$ ipython --no-banner

In [1]: import numpy as np

In [2]: from numpy import linalg as LA

In [3]: np.set_printoptions(suppress=True, linewidth=160)

In [4]: def tidy(a):
   ...:     return np.round(a, 2) + 0
   ...: 

In [5]: r0 = np.array([5, 0, 3, 3, 3, 0, 3]) + 0.5

In [6]: A = np.outer(r0, r0) / (r0 @ r0)

In [7]: print(tidy(A))
[[0.38 0.03 0.24 0.24 0.24 0.03 0.24]
 [0.03 0.   0.02 0.02 0.02 0.   0.02]
 [0.24 0.02 0.15 0.15 0.15 0.02 0.15]
 [0.24 0.02 0.15 0.15 0.15 0.02 0.15]
 [0.24 0.02 0.15 0.15 0.15 0.02 0.15]
 [0.03 0.   0.02 0.02 0.02 0.   0.02]
 [0.24 0.02 0.15 0.15 0.15 0.02 0.15]]

In [8]: evals, vecs = LA.eigh(A)

In [9]: vec = np.array([-1, 1, 0, 1, -1, 0, -1])

In [10]: print((np.sign(vecs[:, -1].round(6)) == np.sign(vecs[0, -1].round(6))).astype(int))
[1 1 1 1 1 1 1]

In [11]: print(tidy(vecs * np.maximum(evals, 0) @ vecs.T))
[[0.38 0.03 0.24 0.24 0.24 0.03 0.24]
 [0.03 0.   0.02 0.02 0.02 0.   0.02]
 [0.24 0.02 0.15 0.15 0.15 0.02 0.15]
 [0.24 0.02 0.15 0.15 0.15 0.02 0.15]
 [0.24 0.02 0.15 0.15 0.15 0.02 0.15]
 [0.03 0.   0.02 0.02 0.02 0.   0.02]
 [0.24 0.02 0.15 0.15 0.15 0.02 0.15]]

In [12]: rng = np.random.default_rng(5041)

In [13]: idx = rng.permutation(7)

In [14]: print(idx)
[4 0 6 2 5 1 3]

In [15]: M2 = A[idx][:, idx]

In [16]: print(tidy(LA.det(M2)), tidy(LA.det(A[idx])))
0.0 0.0

In [17]: print(np.allclose(M2, A))
False

In [18]: vec = np.array([1, 0, 2, 0, 1, 2, 1])

In [19]: a = np.maximum(A @ vec, 0)

In [20]: print(tidy(np.maximum(A @ (3 * vec), 0)))
[4.24 0.39 2.7  2.7  2.7  0.39 2.7 ]

In [21]: print(tidy(a))
[1.41 0.13 0.9  0.9  0.9  0.13 0.9 ]

In [22]: print(tidy(A * (a > 1e-9)[:, None]))
[[0.38 0.03 0.24 0.24 0.24 0.03 0.24]
 [0.03 0.   0.02 0.02 0.02 0.   0.02]
 [0.24 0.02 0.15 0.15 0.15 0.02 0.15]
 [0.24 0.02 0.15 0.15 0.15 0.02 0.15]
 [0.24 0.02 0.15 0.15 0.15 0.02 0.15]
 [0.03 0.   0.02 0.02 0.02 0.   0.02]
 [0.24 0.02 0.15 0.15 0.15 0.02 0.15]]

In [23]: print(tidy(A.T @ a))
[1.41 0.13 0.9  0.9  0.9  0.13 0.9 ]

In [24]: print(tidy(np.maximum(A @ vec, 0) - np.maximum(-A @ vec, 0)))
[1.41 0.13 0.9  0.9  0.9  0.13 0.9 ]

In [25]: data = np.load("sample11.npy")

In [26]: print(tidy(data))
[[-0.51 -0.03 -0.17  0.35  0.13 -0.74 -0.13 -0.1 ]
 [-0.09 -0.01  0.15  0.04 -0.07 -0.02  0.77 -0.6 ]
 [ 0.09 -0.24 -0.18  0.81 -0.34  0.26  0.14  0.22]
 [ 0.14 -0.2  -0.34 -0.19  0.33 -0.22  0.56  0.57]
 [-0.32  0.67 -0.35 -0.15 -0.48  0.06  0.16  0.2 ]
 [ 0.41  0.64 -0.06  0.37  0.51 -0.02  0.02 -0.11]
 [ 0.14 -0.2  -0.82 -0.13  0.05  0.14 -0.16 -0.45]
 [ 0.64  0.02  0.03 -0.08 -0.51 -0.56 -0.03 -0.05]]

In [27]: # orthonormal columns

In [28]: rank = LA.matrix_rank(A)

In [29]: print(rank)
1

In [30]: null = LA.svd(A)[2][rank:].T

In [31]: print(tidy(null @ null.T))
[[ 0.62 -0.03 -0.24 -0.24 -0.24 -0.03 -0.24]
 [-0.03  1.   -0.02 -0.02 -0.02  0.   -0.02]
 [-0.24 -0.02  0.85 -0.15 -0.15 -0.02 -0.15]
 [-0.24 -0.02 -0.15  0.85 -0.15 -0.02 -0.15]
 [-0.24 -0.02 -0.15 -0.15  0.85 -0.02 -0.15]
 [-0.03  0.   -0.02 -0.02 -0.02  1.   -0.02]
 [-0.24 -0.02 -0.15 -0.15 -0.15 -0.02  0.85]]

In [32]: print([int(LA.matrix_rank(A[:, :j + 1])) for j in range(7)])
[1, 1, 1, 1, 1, 1, 1]

In [33]: print(null.shape)
(7, 6)

In [34]: M2 = LA.invert(data)
AttributeError: module 'numpy.linalg' has no attribute 'invert'


In [35]: M2 = LA.inv(data)

In [36]: print(np.allclose(M2, data.T))
True

In [37]: print(tidy(data @ M2))
[[1. 0. 0. 0. 0. 0. 0. 0.]
 [0. 1. 0. 0. 0. 0. 0. 0.]
 [0. 0. 1. 0. 0. 0. 0. 0.]
 [0. 0. 0. 1. 0. 0. 0. 0.]
 [0. 0. 0. 0. 1. 0. 0. 0.]
 [0. 0. 0. 0. 0. 1. 0. 0.]
 [0. 0. 0. 0. 0. 0. 1. 0.]
 [0. 0. 0. 0. 0. 0. 0. 1.]]

In [38]: print(tidy(M2))
[[-0.51 -0.09  0.09  0.14 -0.32  0.41  0.14  0.64]
 [-0.03 -0.01 -0.24 -0.2   0.67  0.64 -0.2   0.02]
 [-0.17  0.15 -0.18 -0.34 -0.35 -0.06 -0.82  0.03]
 [ 0.35  0.04  0.81 -0.19 -0.15  0.37 -0.13 -0.08]
 [ 0.13 -0.07 -0.34  0.33 -0.48  0.51  0.05 -0.51]
 [-0.74 -0.02  0.26 -0.22  0.06 -0.02  0.14 -0.56]
 [-0.13  0.77  0.14  0.56  0.16  0.02 -0.16 -0.03]
 [-0.1  -0.6   0.22  0.57  0.2  -0.11 -0.45 -0.05]]

In [39]: print(tidy(LA.slogdet(data)[0]))
-1.0

In [40]: t = np.sort(rng.uniform(-2, 2, 20))

In [41]: feats = np.c_[t, t ** 2, t ** 3] @ np.array([[2, -2, 2, 1, -1, 1, 0, 1],
    ...:     [-1, 1, 2, -1, 1, 2, -2, 1],
    ...:     [-2, -2, 1, 1, -2, -1, -2, 1]])

In [42]: print(tidy(feats))
[[  7.63  23.38  -3.88 -13.65  21.4   13.6    7.67  -5.81]
 [  4.07  17.11  -2.71 -10.08  15.37   9.63   4.51  -4.  ]
 [  0.84  10.52  -1.66  -6.26   9.1    5.44   1.67  -2.25]
 [ -0.59   6.62  -1.17  -3.97   5.47   2.99   0.38  -1.34]
 [ -0.8    5.87  -1.09  -3.52   4.79   2.53   0.19  -1.18]
 [ -1.12   4.28  -0.93  -2.57   3.36   1.57  -0.13  -0.86]
 [ -1.13   4.26  -0.93  -2.56   3.34   1.56  -0.13  -0.86]
 [ -0.84   1.1   -0.55  -0.63   0.69  -0.01  -0.19  -0.31]
 [ -0.67   0.79  -0.46  -0.44   0.48  -0.09  -0.14  -0.25]
 [ -0.62   0.73  -0.44  -0.41   0.43  -0.1   -0.12  -0.23]
 [ -0.57   0.65  -0.41  -0.36   0.38  -0.11  -0.1   -0.22]
 [  0.02  -0.02   0.03   0.01  -0.01   0.01   0.     0.01]
 [  0.51  -0.76   1.17   0.3   -0.36   0.65  -0.44   0.62]
 [  0.49  -1.04   1.71   0.39  -0.53   0.91  -0.81   0.92]
 [ -2.41  -4.33   6.9    1.46  -3.14   2.34  -6.2    4.29]
 [ -5.89  -7.4   10.76   2.59  -5.91   2.62 -11.1    7.04]
 [ -7.28  -8.6   12.15   3.04  -7.01   2.63 -12.95   8.06]
 [ -9.05 -10.11  13.84   3.63  -8.42   2.58 -15.26   9.31]
 [-11.21 -11.94  15.83   4.36 -10.15   2.45 -18.02  10.81]
 [-13.62 -13.99  17.96   5.18 -12.08   2.25 -21.06  12.43]]

In [43]: # null space of dimension 5

In [44]: left, sig, Vt = LA.svd(feats)

In [45]: print(np.argmax(sig[:-1] / (sig[1:] + 1e-6)) + 1)
3

In [46]: print(tidy(sig))
[78.03 35.3   6.72  0.    0.    0.    0.    0.  ]

In [47]: M2 = left[:, :3] @ np.diag(sig[:3]) @ Vt[:3]

In [48]: print(tidy(LA.norm(feats - M2) / LA.norm(feats)))
0.0

In [49]: print(tidy(LA.norm(feats - M2, 2)), tidy(sig[3]))
0.0 0.0

In [50]: D = LA.norm(feats[:, None] - feats[None], axis=-1)

In [51]: print(D[19].round(6).argsort(kind="stable")[:4])
[19 18 17 16]

In [52]: print(LA.matrix_rank(D ** 2))
5

In [53]: print(tidy(D[:5, :5]))
[[ 0.   11.46 23.18 29.81 31.04]
 [11.46  0.   11.73 18.38 19.61]
 [23.18 11.73  0.    6.67  7.91]
 [29.81 18.38  6.67  0.    1.24]
 [31.04 19.61  7.91  1.24  0.  ]]

In [54]: t = np.radians(180)

In [55]: r_ = np.eye(8)

In [56]: r_[2, 2] = r_[4, 4] = np.cos(t)

In [57]: r_[2, 4], r_[4, 2] = -np.sin(t), np.sin(t)

In [58]: print(tidy(r_))
[[ 1.  0.  0.  0.  0.  0.  0.  0.]
 [ 0.  1.  0.  0.  0.  0.  0.  0.]
 [ 0.  0. -1.  0.  0.  0.  0.  0.]
 [ 0.  0.  0.  1.  0.  0.  0.  0.]
 [ 0.  0.  0.  0. -1.  0.  0.  0.]
 [ 0.  0.  0.  0.  0.  1.  0.  0.]
 [ 0.  0.  0.  0.  0.  0.  1.  0.]
 [ 0.  0.  0.  0.  0.  0.  0.  1.]]

In [59]: M2 = feats @ r_.T

In [60]: print(tidy(LA.svd(feats, compute_uv=False)), tidy(LA.svd(M2, compute_uv=False)))
[78.03 35.3   6.72  0.    0.    0.    0.    0.  ] [78.03 35.3   6.72  0.    0.    0.    0.    0.  ]

In [61]: print(np.allclose(feats @ feats.T, M2 @ M2.T))
True

In [62]: print(tidy(LA.norm(feats, 2) / LA.norm(feats)))
0.91

In [63]: print(LA.matrix_rank(feats, rtol=0.1))
2

In [64]: print(np.argsort(-LA.norm(feats, axis=0).round(6), kind="stable")[:3])
[1 6 4]

In [65]: print(LA.cond(feats) > 100)
True

In [66]: G = np.cov(feats, rowvar=False)

In [67]: print(np.argwhere(np.triu(np.abs(np.corrcoef(feats.T)) > 0.8, 1)))
[[0 1]
 [0 2]
 [0 3]
 [0 4]
 [0 6]
 [0 7]
 [1 2]
 [1 3]
 [1 4]
 [1 6]
 [1 7]
 [2 4]
 [2 6]
 [2 7]
 [3 4]
 [3 6]
 [3 7]
 [4 6]
 [4 7]
 [6 7]]

In [68]: print(G.shape)
(8, 8)

In [69]: print(tidy(np.median(feats, axis=0)))
[-0.73  0.69 -0.43 -0.38  0.4   2.29 -0.13 -0.22]

In [70]: print(tidy(feats.std(axis=0)))
[4.89 9.06 6.68 4.58 7.91 3.34 7.59 4.93]

In [71]: X = np.load("a.npy")

In [72]: print(X)
[[-2.95  3.    0.   -1.  ]
 [-2.   -2.95  2.   -1.  ]
 [ 0.    0.   -2.95 -3.  ]
 [-3.    3.    0.   -0.95]]

In [73]: idx = rng.permutation(4)

In [74]: print(idx)
[1 2 3 0]

In [75]: M2 = X[idx][:, idx]

In [76]: print(np.diag(M2))
[-2.95 -2.95 -0.95 -2.95]

In [77]: print(tidy(LA.det(M2)), tidy(LA.det(X[idx])))
-3.95 3.95

In [78]: print(tidy(np.sort(np.abs(LA.eigvals(M2)))))
[0.05 4.1  4.1  4.7 ]

In [79]: print(M2)
[[-2.95  2.   -1.   -2.  ]
 [ 0.   -2.95 -3.    0.  ]
 [ 3.    0.   -0.95 -3.  ]
 [ 3.    0.   -1.   -2.95]]

In [80]: print(tidy(np.poly(M2)))
[ 1.    9.8  40.52 76.87 -3.95]

In [81]: print(tidy(LA.eigvals(M2)))
[-2.58+3.19j -2.58-3.19j -4.7 +0.j    0.05+0.j  ]

In [82]: print(tidy(np.einsum("ij,ji->", M2, M2)))
15.01

In [83]: print(tidy(LA.det(M2.T)))
-3.95

In [84]: print(np.kron(np.eye(2, dtype=int), M2))
[[-2.95  2.   -1.   -2.   -0.    0.   -0.   -0.  ]
 [ 0.   -2.95 -3.    0.    0.   -0.   -0.    0.  ]
 [ 3.    0.   -0.95 -3.    0.    0.   -0.   -0.  ]
 [ 3.    0.   -1.   -2.95  0.    0.   -0.   -0.  ]
 [-0.    0.   -0.   -0.   -2.95  2.   -1.   -2.  ]
 [ 0.   -0.   -0.    0.    0.   -2.95 -3.    0.  ]
 [ 0.    0.   -0.   -0.    3.    0.   -0.95 -3.  ]
 [ 0.    0.   -0.   -0.    3.    0.   -1.   -2.95]]

In [85]: print(np.einsum("ii->", M2))
-9.8

In [86]: print(tidy(LA.eigvals(M2).sum().real))
-9.8

In [87]: print(tidy(LA.det(2 * M2)), tidy(LA.det(M2)))
-63.14 -3.95

In [88]: E = np.load("dump.npy")

In [89]: print(E)
[[ -8.46  14.3   11.79]
 [-11.07   7.53 -14.81]
 [ -8.31   7.6  -16.63]
 [ -9.53   8.09 -15.04]
 [-10.22   8.66 -14.49]
 [ -8.8   14.29  11.67]
 [-11.62   8.51 -17.62]
 [ -8.09  -0.02  -2.71]
 [ -7.42  -0.28  -1.79]
 [ -8.87   9.59 -15.99]
 [ -5.8   -0.81  -2.09]
 [ -7.36  -1.9   -3.36]
 [-10.8    7.41 -13.96]
 [ -6.69  12.64  12.62]
 [ -6.92   1.54  -3.42]
 [ -7.4   13.98  11.62]
 [ -6.46  -1.54  -1.73]
 [ -6.85  -0.48  -2.45]
 [ -7.39  13.71  11.12]
 [ -8.51  14.62  10.6 ]
 [ -9.4   15.18  12.83]
 [ -7.92  14.36  13.48]
 [ -8.68  15.77  12.43]
 [ -7.07  -0.08  -3.86]
 [-10.29   8.05 -13.43]
 [ -6.11  -0.5   -2.03]
 [-10.11  16.26  12.77]
 [ -7.65  -0.96  -2.21]
 [ -9.36   7.74 -15.93]
 [ -6.47  -0.42  -4.51]
 [ -8.21  -2.07  -3.08]]

In [90]: G = np.cov(E, rowvar=False)

In [91]: print(tidy(np.polyfit(E[:, 2], E[:, 0], 1)))
[ 0.05 -8.23]

In [92]: print(np.median(E, axis=0))
[-8.21  7.74 -2.45]

In [93]: print(tidy(LA.eigvalsh(G)[::-1]))
[132.92  32.39   0.77]

In [94]: print(G.shape)
(3, 3)

In [95]: print(np.argwhere(np.triu(np.abs(np.corrcoef(E.T)) > 0.8, 1)))
[]

In [96]: print(tidy(np.corrcoef(E[:, 2], E[:, 0])[0, 1]))
0.37

In [97]: idx = E[:, 1] > np.median(E[:, 1])

In [98]: r0 = E[idx].mean(axis=0) - E[~idx].mean(axis=0)

In [99]: print(((E - E.mean(axis=0)) @ r0 > 0).astype(int))
[1 0 0 0 0 1 0 0 0 0 0 0 0 1 0 1 0 0 1 1 1 1 1 0 0 0 1 0 0 0 0]

In [100]: print(idx.astype(int))
[1 0 0 1 1 1 1 0 0 1 0 0 0 1 0 1 0 0 1 1 1 1 1 0 1 0 1 0 0 0 0]

In [101]: print(tidy(r0))
[-1.18 11.11  8.87]

In [102]: print(np.argsort(-np.abs(r0).round(6), kind="stable"))
[1 2 0]

In [103]: Xc = E - E.mean(axis=0)

In [104]: vecs = LA.svd(Xc)[2][:2]

In [105]: M2 = Xc - Xc @ vecs.T @ vecs

In [106]: print(tidy(LA.norm(M2) / LA.norm(Xc)))
0.07

In [107]: print(tidy(np.cov(Xc @ vecs.T, rowvar=False)))
[[132.92   0.  ]
 [  0.    32.39]]

In [108]: print(tidy(np.diag(vecs.T @ vecs)))
[0.05 0.96 0.99]

In [109]: arr = np.load("arr.npy")

In [110]: print(arr)
[[ -6.52   3.35  15.52 -12.04 -17.3   -1.98  20.71  25.08]
 [ -5.49   2.56  14.15 -11.66 -15.48  -2.63  21.85  22.24]
 [ -5.24   2.37  14.37 -12.78 -15.3   -4.5   20.59  23.09]
 [ -6.69   1.7   14.42 -11.53 -15.38  -3.72  20.53  22.23]
 [ -6.43   3.23  14.42 -13.86 -14.95  -2.6   19.99  24.87]
 [ -4.56   3.34  12.97 -12.6  -14.86  -3.83  21.25  22.35]
 [ -5.16   3.84  14.04 -10.78 -14.94  -4.38  21.11  24.87]
 [ -4.82   2.19  15.47 -11.56 -14.7   -3.31  19.73  24.92]
 [ -5.71   3.15  15.73 -10.4  -13.23  -2.69  20.53  23.77]
 [ -6.25   1.66  14.3  -11.29 -17.1   -3.68  20.92  23.44]
 [ -6.46   2.43  13.72 -12.96 -15.13  -2.86  19.67  24.05]
 [ -5.96   3.92  15.03  -9.78 -14.76  -3.4   22.19  23.18]
 [ -8.45   3.56  15.37 -12.87 -15.09  -2.7   21.88  24.68]
 [ -6.     3.23  16.56 -13.09 -13.54  -3.52  20.13  23.41]
 [ -7.19   2.19  15.06 -11.05 -15.36  -3.34  20.96  24.33]
 [ -4.77   3.15  15.71 -13.26 -17.27  -3.5   22.84  23.41]
 [ -6.87   3.21  16.38 -10.78 -15.85  -3.69  22.59  25.51]
 [ -6.53   2.03  12.94 -11.7  -14.75  -3.8   18.93  24.62]]

In [111]: D = LA.norm(arr[:, None] - arr[None], axis=-1)

In [112]: print(np.unravel_index(D.round(6).argmax(), D.shape))
(np.int64(15), np.int64(17))

In [113]: print(D.shape)
(18, 18)

In [114]: print(D.mean(axis=1).argmax())
15

In [115]: print(D[17].round(6).argsort(kind="stable")[:4])
[17 10 14  7]

In [116]: print(np.flatnonzero(D[17] < D.mean() / 2))
[17]

In [117]: print(tidy(LA.norm(arr - arr.mean(axis=0), axis=1)))
[2.9  2.24 1.99 2.24 2.6  3.04 2.41 2.31 2.85 2.38 2.11 2.85 3.09 2.94 1.64 3.53 3.23 3.04]

In [118]: print(LA.matrix_rank(arr, rtol=0.1))
1

In [119]: print(np.argsort(-LA.norm(arr, axis=0).round(6), kind="stable")[:3])
[7 6 4]
